$ ipython --no-banner

In [1]: import numpy as np

In [2]: from numpy import linalg as LA

In [3]: np.set_printoptions(suppress=True, linewidth=120)

In [4]: data = np.load("mat.npy")

In [5]: print(data)
[[0 2 0 2 2 0 0]
 [1 1 0 1 1 0 0]
 [0 0 2 0 0 2 1]
 [2 0 0 1 1 0 0]
 [2 2 0 1 0 0 0]
 [0 0 0 0 0 1 1]
 [0 0 2 0 0 0 1]]

In [6]: print(np.allclose(data @ data.T, data.T @ data))
False

In [7]: print((data + data.T) / 2)
[[0.  1.5 0.  2.  2.  0.  0. ]
 [1.5 1.  0.  0.5 1.5 0.  0. ]
 [0.  0.  2.  0.  0.  1.  1.5]
 [2.  0.5 0.  1.  1.  0.  0. ]
 [2.  1.5 0.  1.  0.  0.  0. ]
 [0.  0.  1.  0.  0.  1.  0.5]
 [0.  0.  1.5 0.  0.  0.5 1. ]]

In [8]: print(data @ data)
[[10  6  0  6  4  0  0]
 [ 5  5  0  5  4  0  0]
 [ 0  0  6  0  0  6  5]
 [ 4  6  0  6  5  0  0]
 [ 4  6  0  7  7  0  0]
 [ 0  0  2  0  0  1  2]
 [ 0  0  6  0  0  4  3]]

In [9]: print(np.round(np.sort(np.abs(LA.eigvals(data))), 2))
[0.25 0.77 1.07 1.07 2.21 3.47 4.74]

In [10]: print(LA.matrix_power(data, 3))
[[26 34  0 36 32  0  0]
 [23 23  0 24 20  0  0]
 [ 0  0 22  0  0 18 17]
 [28 24  0 25 20  0  0]
 [34 28  0 28 21  0  0]
 [ 0  0  8  0  0  5  5]
 [ 0  0 18  0  0 16 13]]

In [11]: print(np.allclose(data, data.T))
False

In [12]: print(round(float(np.abs(LA.eigvals(data)).max()), 2))
4.74

In [13]: print((data - data.T) / 2)
[[ 0.   0.5  0.   0.   0.   0.   0. ]
 [-0.5  0.   0.   0.5 -0.5  0.   0. ]
 [ 0.   0.   0.   0.   0.   1.  -0.5]
 [ 0.  -0.5  0.   0.   0.   0.   0. ]
 [ 0.   0.5  0.   0.   0.   0.   0. ]
 [ 0.   0.  -1.   0.   0.   0.   0.5]
 [ 0.   0.   0.5  0.   0.  -0.5  0. ]]
